In [1]: import numpy as np

In [2]: np.set_printoptions(precision=2, suppress=True, linewidth=120)

In [3]: data = np.array([[2, 0, 0, 0, 0, 0],
   ...:     [3, 2, 0, 0, 0, 0],
   ...:     [2, 0, 2, 0, 0, 0],
   ...:     [3, 2, 1, 2, 0, 0],
   ...:     [3, 0, 0, 2, 3, 0],
   ...:     [3, 1, 1, 3, 2, 1]])

In [4]: rng = np.random.default_rng(2573)

In [5]: idx = rng.permutation(6)

In [6]: idx
Out[6]: array([2, 5, 4, 0, 1, 3])

In [7]: other = data[idx][:, idx]

In [8]: np.round(np.linalg.det(other), 2), np.round(np.linalg.det(data[idx]), 2)
Out[8]: (np.float64(48.0), np.float64(-48.0))

In [9]: np.trace(other)
Out[9]: np.int64(12)

In [10]: other
Out[10]: 
array([[2, 0, 0, 2, 0, 0],
       [1, 1, 2, 3, 1, 3],
       [0, 0, 3, 3, 0, 2],
       [0, 0, 0, 2, 0, 0],
       [0, 0, 0, 3, 2, 0],
       [1, 0, 0, 3, 2, 2]])

In [11]: np.sort(np.abs(np.linalg.eigvals(other)))
Out[11]: array([1., 2., 2., 2., 2., 3.])

In [12]: J = np.array([[-5.0, -1.7, 1.6],
    ...:     [5.0, 0.9, 0.4],
    ...:     [2.0, 0.6, -0.3],
    ...:     [-7.0, -0.9, 0.5],
    ...:     [11.0, -0.9, 1.8],
    ...:     [9.0, -0.1, 0.7],
    ...:     [4.0, -0.9, 0.2],
    ...:     [-10.0, -0.8, -1.3],
    ...:     [-4.0, -0.5, 0.4]])

In [13]: vec = np.array([1, 1, 5])

In [14]: np.linalg.norm(J @ vec) <= np.linalg.norm(J, 2) * np.linalg.norm(vec) + 1e-9
Out[14]: np.True_

In [15]: J @ (2 * vec)
Out[15]: array([  2.6,  15.8,   2.2, -10.8,  38.2,  24.8,   8.2, -34.6,  -5. ])

In [16]: J @ vec
Out[16]: array([  1.3,   7.9,   1.1,  -5.4,  19.1,  12.4,   4.1, -17.3,  -2.5])

In [17]: np.sign((J @ vec).round(6))
Out[17]: array([ 1.,  1.,  1., -1.,  1.,  1.,  1., -1., -1.])

In [18]: vec @ J
ValueError: matmul: Input operand 1 has a mismatch in its core dimension 0, with gufunc signature (n?,k),(k,m?)->(n?,m?) (size 9 is different from 3)


In [19]: J * vec
Out[19]: 
array([[ -5. ,  -1.7,   8. ],
       [  5. ,   0.9,   2. ],
       [  2. ,   0.6,  -1.5],
       [ -7. ,  -0.9,   2.5],
       [ 11. ,  -0.9,   9. ],
       [  9. ,  -0.1,   3.5],
       [  4. ,  -0.9,   1. ],
       [-10. ,  -0.8,  -6.5],
       [ -4. ,  -0.5,   2. ]])

In [20]: (J * vec).sum(axis=1)
Out[20]: array([  1.3,   7.9,   1.1,  -5.4,  19.1,  12.4,   4.1, -17.3,  -2.5])

In [21]: vec = np.array([8, -4, 1])

In [22]: rhs = J @ vec

In [23]: rhs
Out[23]: array([-31.6,  36.8,  13.3, -51.9,  93.4,  73.1,  35.8, -78.1, -29.6])

In [24]: np.linalg.lstsq(J, rhs)[0]
Out[24]: array([ 8., -4.,  1.])

In [25]: np.linalg.solve(J.T @ J, J.T @ rhs)
Out[25]: array([ 8., -4.,  1.])

In [26]: np.round(np.linalg.pinv(J) @ J, 2) + 0
Out[26]: 
array([[1., 0., 0.],
       [0., 1., 0.],
       [0., 0., 1.]])

In [27]: rhs = rhs + 0.05 * rng.normal(size=9)

In [28]: rhs
Out[28]: array([-31.62,  36.86,  13.29, -51.91,  93.33,  72.95,  35.87, -78.04, -29.65])

In [29]: c, *_ = np.linalg.lstsq(J, rhs)

In [30]: np.round(J.T @ (rhs - J @ c), 2) + 0
Out[30]: array([0., 0., 0.])

In [31]: Uu, s = np.linalg.svd(J)
ValueError: too many values to unpack (expected 2)


In [32]: Uu, s, Vt = np.linalg.svd(J, full_matrices=False)

In [33]: np.abs(Uu[:, 0]).round(6).argmax()
Out[33]: np.int64(4)

In [34]: np.abs(Vt[0])
Out[34]: array([1.  , 0.04, 0.06])

In [35]: s
Out[35]: array([20.96,  3.45,  1.33])

In [36]: np.round(Uu.T @ J @ Vt.T, 2) + 0
Out[36]: 
array([[20.96,  0.  ,  0.  ],
       [ 0.  ,  3.45,  0.  ],
       [ 0.  ,  0.  ,  1.33]])

In [37]: np.round(Uu.T @ Uu, 2) + 0
Out[37]: 
array([[1., 0., 0.],
       [0., 1., 0.],
       [0., 0., 1.]])

In [38]: np.round(Vt @ Vt.T, 2) + 0
Out[38]: 
array([[1., 0., 0.],
       [0., 1., 0.],
       [0., 0., 1.]])

In [39]: np.cumsum(s ** 2) / np.sum(s ** 2)
Out[39]: array([0.97, 1.  , 1.  ])

In [40]: round(np.sqrt((s ** 2).sum()), 2), np.round(np.linalg.norm(J), 2)
Out[40]: (np.float64(21.29), np.float64(21.29))

In [41]: J.mean(axis=0)
Out[41]: array([ 0.56, -0.48,  0.44])

In [42]: np.linalg.matrix_rank(J)
Out[42]: np.int64(3)

In [43]: np.linalg.svd(J, compute_uv=False)
Out[43]: array([20.96,  3.45,  1.33])

In [44]: np.diff(J, axis=0)
Out[44]: 
array([[ 10. ,   2.6,  -1.2],
       [ -3. ,  -0.3,  -0.7],
       [ -9. ,  -1.5,   0.8],
       [ 18. ,   0. ,   1.3],
       [ -2. ,   0.8,  -1.1],
       [ -5. ,  -0.8,  -0.5],
       [-14. ,   0.1,  -1.5],
       [  6. ,   0.3,   1.7]])

In [45]: J[:, 3]
IndexError: index 3 is out of bounds for axis 1 with size 3


In [46]: J - J[0]
Out[46]: 
array([[ 0. ,  0. ,  0. ],
       [10. ,  2.6, -1.2],
       [ 7. ,  2.3, -1.9],
       [-2. ,  0.8, -1.1],
       [16. ,  0.8,  0.2],
       [14. ,  1.6, -0.9],
       [ 9. ,  0.8, -1.4],
       [-5. ,  0.9, -2.9],
       [ 1. ,  1.2, -1.2]])

In [47]: J.shape
Out[47]: (9, 3)

In [48]: J.sum(axis=0)
Out[48]: array([ 5. , -4.3,  4. ])

In [49]: np.round(np.linalg.norm(J), 2)
Out[49]: np.float64(21.29)
